>>> import numpy as np
>>> import numpy.linalg as la
>>> np.set_printoptions(precision=3, suppress=True, linewidth=100, legacy="1.25")
>>> data = np.loadtxt("layer19.csv", delimiter=",")
>>> data
array([[-13.524,   0.335, -22.625,  -8.99 ],
       [-15.823,  -0.173, -21.873,  -8.588],
       [ 11.053,  -4.131, -20.132,  -0.986],
       [-12.363,   0.357, -23.833,  -6.318],
       [  7.405,  -7.807, -18.959,  -2.398],
       [  8.826,  -5.412, -20.041,  -0.714],
       [  7.775,  -2.606, -19.982,  -1.473],
       [-13.13 ,  -0.532, -22.478,  -7.822],
       [  9.691,  -5.462, -20.065,  -2.131],
       [-13.478,  -1.04 , -22.836,  -7.818],
       [-13.39 ,   0.374, -23.859,  -6.897],
       [ 10.111,  -5.32 , -18.69 ,  -1.62 ],
       [  9.437,  -7.765, -18.788,  -1.093],
       [-15.016,  -0.483, -24.573,  -7.621],
       [  9.477,  -6.002, -20.581,  -0.635],
       [  8.537,  -6.291, -21.201,  -1.995],
       [  9.62 ,  -6.803, -19.839,  -0.025],
       [  8.845,  -5.095, -17.493,  -0.587],
       [-12.687,   0.994, -23.643,  -7.687],
       [  7.913,  -6.601, -21.011,  -1.244]])
>>> rng = np.random.default_rng(7709)
>>> idx = rng.permutation(4)
>>> other = data[:, idx] * rng.choice([-1, 1], 4)
>>> other
array([[ -8.99 ,  -0.335,  22.625, -13.524],
       [ -8.588,   0.173,  21.873, -15.823],
       [ -0.986,   4.131,  20.132,  11.053],
       [ -6.318,  -0.357,  23.833, -12.363],
       [ -2.398,   7.807,  18.959,   7.405],
       [ -0.714,   5.412,  20.041,   8.826],
       [ -1.473,   2.606,  19.982,   7.775],
       [ -7.822,   0.532,  22.478, -13.13 ],
       [ -2.131,   5.462,  20.065,   9.691],
       [ -7.818,   1.04 ,  22.836, -13.478],
       [ -6.897,  -0.374,  23.859, -13.39 ],
       [ -1.62 ,   5.32 ,  18.69 ,  10.111],
       [ -1.093,   7.765,  18.788,   9.437],
       [ -7.621,   0.483,  24.573, -15.016],
       [ -0.635,   6.002,  20.581,   9.477],
       [ -1.995,   6.291,  21.201,   8.537],
       [ -0.025,   6.803,  19.839,   9.62 ],
       [ -0.587,   5.095,  17.493,   8.845],
       [ -7.687,  -0.994,  23.643, -12.687],
       [ -1.244,   6.601,  21.011,   7.913]])
>>> left, _, VT = la.svd(data.T @ other)
>>> idx
array([3, 1, 2, 0])
>>> E = np.loadtxt("run5.csv", delimiter=",")
>>> E
array([[-14. ,   6. ,  -2. , -12. ],
       [ -1.2,  -1.9,  -0.7,  -0.8],
       [  0.5,  -1. ,  -0.6,   1.1],
       [ -0.5,   1.1,   0.1,   0.6],
       [ -0.7,   1.1,   0.6,  -0.3],
       [ -1.6,  -0.9,   0.2,  -0.1],
       [ -0.1,  -0.7,   0. ,  -0.7],
       [ -0.1,  -0.7,   0.4,  -0.8],
       [ -2.4,   0.4,   0.9,  -0.2],
       [ -0.9,  -0.8,   0.9,  -0.7],
       [  0.6,   0.2,  -0.2,   1.2],
       [ -1.1,  -1. ,   1. ,  -1.5],
       [ -0.3,  -0.4,  -1.1,  -0.7],
       [  0.4,  -1.5,   0.4,   0.6],
       [  2. ,  -0.5,  -2.2,   1. ],
       [ -1.3,   1.2,   0. ,   1. ],
       [ -0.4,   0.7,   2. ,   0.8],
       [ -0.1,   1.3,  -0.3,   2.4],
       [  0.2,   0.6,  -0.6,  -0.2],
       [  1.1,   0.2,  -0.5,   0.5],
       [ -1.2,  -0.3,   0.4,   0.9],
       [ -0.8,  -0.1,   0.9,  -1.5]])
>>> # row 0 is much longer than the rest
>>> Xs = E - E.mean(axis=0)
>>> left, sv, VT = la.svd(Xs, full_matrices=False)
>>> la.matrix_rank(Xs)
4
>>> VT[0] * np.sign(VT[0, np.abs(VT[0]).argmax()])
array([ 0.712, -0.3  ,  0.075,  0.631])
>>> sv ** 2 / (sv ** 2).sum()
array([0.881, 0.057, 0.045, 0.017])
>>> round(float((sv ** 2).sum() ** 2 / (sv ** 4).sum()), 3)
1.279
